$ python3 -q
>>> import numpy as np
>>> np.set_printoptions(suppress=True, linewidth=200)
>>> rd = lambda a: np.round(a, 2) + 0
>>> data = np.load("out11.npy")
>>> print(data)
[[1 2 2 2 0 0 2 1 0]
 [2 1 2 2 2 0 0 2 1]
 [2 2 1 2 2 2 0 0 2]
 [2 2 2 1 2 2 2 0 0]
 [0 2 2 2 1 2 2 2 0]
 [0 0 2 2 2 1 2 2 2]
 [2 0 0 2 2 2 1 2 2]
 [1 2 0 0 2 2 2 1 2]
 [0 1 2 0 0 2 2 2 1]]
>>> vec = np.array([1, 1, 0, 0, 2, 0, 1, 0, 1])
>>> rhs = data @ vec
>>> print(rhs)
[ 5  8 10 10  6  8  9 11  4]
>>> print(rd(np.linalg.solve(data, rhs + data[:, 4])))
[1. 1. 0. 0. 3. 0. 1. 0. 1.]
>>> print(rd(np.linalg.solve(data, rhs)))
[1. 1. 0. 0. 2. 0. 1. 0. 1.]
>>> print(rd(np.linalg.solve(data, data[:, 8])))
[0. 0. 0. 0. 0. 0. 0. 0. 1.]
>>> print(rd(np.linalg.solve(data, -3 * rhs)))
[-3. -3.  0.  0. -6.  0. -3.  0. -3.]
>>> arr = np.loadtxt("arr.csv", delimiter=",")
>>> print(arr)
[[-2.  1.  0.]
 [-2. -1.  2.]
 [-1.  0.  2.]
 [ 0.  0.  0.]
 [-1.  0.  2.]
 [-2. -1.  2.]
 [-1.  0.  2.]
 [-1.  0.  2.]
 [ 0.  0.  0.]
 [-2. -1.  2.]
 [ 0.  0.  0.]
 [ 0.  0.  0.]
 [-3. -1.  4.]
 [-3.  1.  2.]
 [ 0.  0.  0.]
 [ 0.  0.  0.]
 [ 0.  0.  0.]
 [ 0.  0.  0.]
 [ 0.  0.  0.]
 [ 0.  0.  0.]
 [ 0.  0.  0.]
 [ 0.  0.  0.]]
>>> G = arr.T @ arr
>>> print(np.allclose(G, G.T))
True
>>> print(rd(np.linalg.svd(arr, compute_uv=False) ** 2))
[82.31  7.11  2.59]
>>> print(np.diag(G))
[38.  6. 48.]
>>> print((arr @ arr.T).shape)
(22, 22)
>>> print(np.linalg.matrix_rank(G))
3
>>> print(G)
[[ 38.   4. -38.]
 [  4.   6.  -8.]
 [-38.  -8.  48.]]
>>> vec = np.array([0, 2, 2])
>>> rhs = arr @ vec
>>> print(rd(np.linalg.pinv(arr) @ arr))
[[1. 0. 0.]
 [0. 1. 0.]
 [0. 0. 1.]]
>>> try:
...     np.linalg.solve(arr, rhs)
... except np.linalg.LinAlgError as e:
...     print("failed:", e)
... 
failed: Last 2 dimensions of the array must be square
>>> rng = np.random.default_rng(96)
>>> rhs = rhs + 0.1 * rng.normal(size=22)
>>> print(rd(rhs))
[ 1.91  2.14  3.92 -0.18  3.96  2.17  3.91  4.1  -0.05  1.92  0.07  0.07  6.    6.03 -0.04  0.11  0.05 -0.02  0.09  0.05 -0.18  0.03]
>>> c, *_ = np.linalg.lstsq(arr, rhs)
>>> print(c.round())
[-0.  2.  2.]
>>> print(rd(c))
[-0.02  1.94  1.98]
>>> print(rd(np.linalg.norm(rhs - arr @ c)))
0.42
>>> Ac = arr - arr.mean(axis=0)
>>> vecs = np.linalg.svd(Ac)[2][:1]
>>> other = Ac - Ac @ vecs.T @ vecs
>>> print(rd(np.cov(Ac @ vecs.T, rowvar=False)))
2.35
>>> print(rd((Ac @ vecs.T).std(axis=0)))
[1.5]
>>> Ac = arr - arr.mean(axis=1)
Traceback (most recent call last):
  File "<python-input-37>", line 1, in <module>
    Ac = arr - arr.mean(axis=1)
         ~~~~^~~~~~~~~~~~~~~~~~
ValueError: operands could not be broadcast together with shapes (22,3) (22,) 
>>> Ac = arr - arr.mean(axis=0)
>>> Uu, sig, Vh = np.linalg.svd(Ac, full_matrices=False)
>>> print(np.abs(Uu[:, 0]).argmax())
12
>>> print(rd(sig ** 2 / (sig ** 2).sum()))
[0.84 0.12 0.04]
>>> print(np.linalg.matrix_rank(Ac))
3
>>> print(np.abs(Vh[0]).argmax())
2
>>> print(rd(np.abs(Vh[-1])))
[0.49 0.68 0.54]
>>> print((np.sign(Uu[:, 0]) == np.sign(Uu[0, 0])).astype(int))
[1 0 0 1 0 0 0 0 1 0 1 1 0 0 1 1 1 1 1 1 1 1]
